$ python -q
>>> import numpy as np
>>> np.set_printoptions(precision=2, suppress=True, linewidth=140, sign=" ")
>>> rnd = lambda a: np.round(a, 2) + 0
>>> A = np.load("w.npy")
>>> print(A)
[[ 9.  0.]
 [ 0.  9.]]
>>> rnd(np.linalg.norm(A, axis=0))
array([ 9.,  9.])
>>> A[:, 1] @ A[:, 0]
np.float64(0.0)
>>> print(rnd(np.linalg.svd(A, compute_uv=False)))
[ 9.  9.]
>>> A @ A.T
array([[ 81.,   0.],
       [  0.,  81.]])
>>> A.T @ A
array([[ 81.,   0.],
       [  0.,  81.]])
>>> K = np.loadtxt("test19.csv", delimiter=",")
>>> rnd(K)
array([[-0.1 ,  2.55,  0.9 ],
       [-0.35,  2.68,  0.65],
       [-1.83,  3.41, -0.83],
       [ 0.44,  2.28,  1.44],
       [-0.04,  2.52,  0.96],
       [-1.11,  3.05, -0.11],
       [ 0.26,  2.37,  1.26],
       [ 1.61,  1.7 ,  2.61],
       [ 4.67,  0.16,  5.67],
       [ 0.84,  2.08,  1.84],
       [ 0.02,  2.49,  1.02],
       [-2.29,  3.65, -1.29],
       [ 0.79,  2.11,  1.79],
       [ 1.64,  1.68,  2.64],
       [-2.74,  3.87, -1.74],
       [-1.22,  3.11, -0.22],
       [ 1.03,  1.98,  2.03],
       [ 0.17,  2.42,  1.17],
       [ 3.  ,  1.  ,  4.  ],
       [ 0.89,  2.06,  1.89],
       [ 1.26,  1.87,  2.26],
       [ 3.57,  0.72,  4.57],
       [-1.92,  3.46, -0.92],
       [-1.48,  3.24, -0.48],
       [ 2.09,  1.45,  3.09],
       [ 2.03,  1.48,  3.03]])
>>> np.linalg.matrix_rank(K, rtol=0.1)
np.int64(2)
>>> [round(float(x), 2) for x in np.linalg.svd(K, compute_uv=False)[:3]]
[14.94, 12.49, 0.0]
>>> np.argsort(-np.linalg.norm(K, axis=0).round(6), kind="stable")[:3]
array([ 1,  2,  0])
>>> w1 = np.array([[1, 3], [3, 2], [0, 1]])
>>> c = np.array([3, 1])
>>> hid = np.maximum(K @ w1 + c, 0)
>>> np.linalg.matrix_rank(hid)
np.int64(2)
>>> rnd((hid > 0).mean(axis=0))
array([ 1.  ,  0.96])
>>> (hid > 0).astype(int)
array([[ 1,  1],
       [ 1,  1],
       [ 1,  1],
       [ 1,  1],
       [ 1,  1],
       [ 1,  1],
       [ 1,  1],
       [ 1,  1],
       [ 1,  1],
       [ 1,  1],
       [ 1,  1],
       [ 1,  1],
       [ 1,  1],
       [ 1,  1],
       [ 1,  0],
       [ 1,  1],
       [ 1,  1],
       [ 1,  1],
       [ 1,  1],
       [ 1,  1],
       [ 1,  1],
       [ 1,  1],
       [ 1,  1],
       [ 1,  1],
       [ 1,  1],
       [ 1,  1]])
>>> W2 = np.array([[1, -6], [3, 4]])
>>> w1 @ W2
array([[ 10,   6],
       [  9, -10],
       [  3,   4]])
>>> F = np.load("layer15.npy")
>>> F
array([[ 3.,  2.,  0.],
       [ 2.,  3.,  0.],
       [ 0.,  0.,  3.]])
>>> hat = np.triu(np.array([[4, 2, 4], [6, 6, 1], [5, 7, 2]]), 1) + np.eye(3)
>>> A2 = hat @ F @ np.linalg.inv(hat)
>>> rnd(np.linalg.det(A2))
np.float64(15.0)
>>> np.trace(A2), np.trace(F)
(np.float64(9.0), np.float64(9.0))
>>> A2
array([[  7.,  -6., -10.],
       [  2.,  -1.,  -4.],
       [  0.,   0.,   3.]])
>>> ang = np.radians(135)
>>> r_ = np.eye(3)
>>> r_[2, 2] = r_[0, 0] = np.cos(ang)
>>> r_[2, 0], r_[0, 2] = -np.sin(ang), np.sin(ang)
>>> rnd(r_)
array([[-0.71,  0.  ,  0.71],
       [ 0.  ,  1.  ,  0.  ],
       [-0.71,  0.  , -0.71]])
>>> A2 = K @ r_.T
>>> np.allclose(K @ K.T, A2 @ A2.T)
True
>>> rnd(np.linalg.svd(K, compute_uv=False)), rnd(np.linalg.svd(A2, compute_uv=False))
(array([ 14.94,  12.49,   0.  ]), array([ 14.94,  12.49,   0.  ]))
>>> np.allclose(np.linalg.norm(K, axis=1), np.linalg.norm(A2, axis=1))
True
>>> rnd(np.linalg.det(r_)), rnd(np.trace(r_))
(np.float64(1.0), np.float64(-0.41))
>>> w, vecs = np.linalg.eigh(F)
>>> vec = np.array([-1, -1, -3])
>>> rnd(vecs * np.abs(w) @ vecs.T)
array([[ 3.,  2.,  0.],
       [ 2.,  3.,  0.],
       [ 0.,  0.,  3.]])
>>> np.abs(F).sum(axis=1).max(), np.abs(w).max()
(np.float64(5.0), np.float64(5.0))
>>> (np.sign(vecs[:, -1].round(6)) == np.sign(vecs[0, -1].round(6))).astype(int)
array([ 1,  1,  0])
>>> arr = np.array([[1, 0, 0, 0], [-2, 1, 0, 0], [-2, 0, 1, 0], [-2, 2, 2, 1]])
>>> O, vecs = np.linalg.qr(arr[:, :3])[0], np.linalg.qr(arr[:, 3:])[0]
>>> sig = np.linalg.svd(O.T @ vecs, compute_uv=False)
>>> rnd(sig)
array([ 0.99])
>>> rnd(np.degrees(np.arccos(sig.clip(0, 1))))
array([ 8.57])
>>> u, r1 = arr[3], arr[0]
>>> u @ u
np.int64(13)
>>> p = (u @ r1) / (u @ u) * u
>>> np.linalg.matrix_rank(np.outer(u, r1))
np.int64(1)
>>> rnd(np.linalg.norm(u + r1) ** 2 + np.linalg.norm(u - r1) ** 2)
np.float64(28.0)
>>> rnd((r1 - p) @ u)
np.float64(0.0)
>>> O, r_ = np.linalg.qr(arr)
>>> print(O.shape, r_.shape)
(4, 4) (4, 4)
>>> print(rnd(r_))
[[-3.61  1.66  1.66  0.55]
 [ 0.   -1.49 -0.82 -0.72]
 [ 0.    0.   -1.25 -0.39]
 [ 0.    0.    0.    0.15]]
>>> print(rnd(abs(r_[0, 0])), rnd(np.linalg.norm(arr[:, 0])))
3.61 3.61
>>> rnd(O @ r_)
array([[ 1.,  0.,  0.,  0.],
       [-2.,  1.,  0.,  0.],
       [-2.,  0.,  1.,  0.],
       [-2.,  2.,  2.,  1.]])
>>> print(rnd(O.T @ O))
[[ 1.  0.  0.  0.]
 [ 0.  1.  0.  0.]
 [ 0.  0.  1.  0.]
 [ 0.  0.  0.  1.]]
>>> def softmax(z):
...     e = np.exp(z - z.max(axis=-1, keepdims=True))
...     return e / e.sum(axis=-1, keepdims=True)
... 
>>> rnd(softmax(arr[2]))
array([ 0.03,  0.21,  0.56,  0.21])
>>> att = arr @ arr.T / np.sqrt(4)
>>> rnd(softmax(att + np.triu(np.full(att.shape, -np.inf), 1)))
array([[ 1.  ,  0.  ,  0.  ,  0.  ],
       [ 0.03,  0.97,  0.  ,  0.  ],
       [ 0.02,  0.37,  0.61,  0.  ],
       [ 0.  ,  0.03,  0.03,  0.94]])
>>> vec = np.ones(2)
>>> for _ in range(4):
...     vec = A @ vec
...     vec /= np.linalg.norm(vec)
...     print(round(vec @ A @ vec, 2))
... 
9.0
9.0
9.0
9.0
>>> print(rnd(np.linalg.eigvalsh(A)[-1]))
9.0
>>> rng = np.random.default_rng(468625)
>>> W0 = np.triu(rng.random((3, 3)) < 0.8, 1).astype(int)
>>> W0 = W0 + W0.T
>>> W0
array([[ 0,  0,  1],
       [ 0,  0,  1],
       [ 1,  1,  0]])
>>> np.argwhere(np.triu(W0))
array([[ 0,  2],
       [ 1,  2]])
>>> np.trace(W0 @ W0 @ W0) // 6
np.int64(0)
>>> W0 @ W0
array([[ 1,  1,  0],
       [ 1,  1,  0],
       [ 0,  0,  2]])
>>> low = np.diag(W0.sum(axis=1)) - W0
>>> low @ np.ones(3)
array([ 0.,  0.,  0.])
>>> np.linalg.matrix_rank(low)
np.int64(2)
>>> print(low)
[[ 1  0 -1]
 [ 0  1 -1]
 [-1 -1  2]]
>>> round(np.linalg.det(low[1:, 1:]))
1
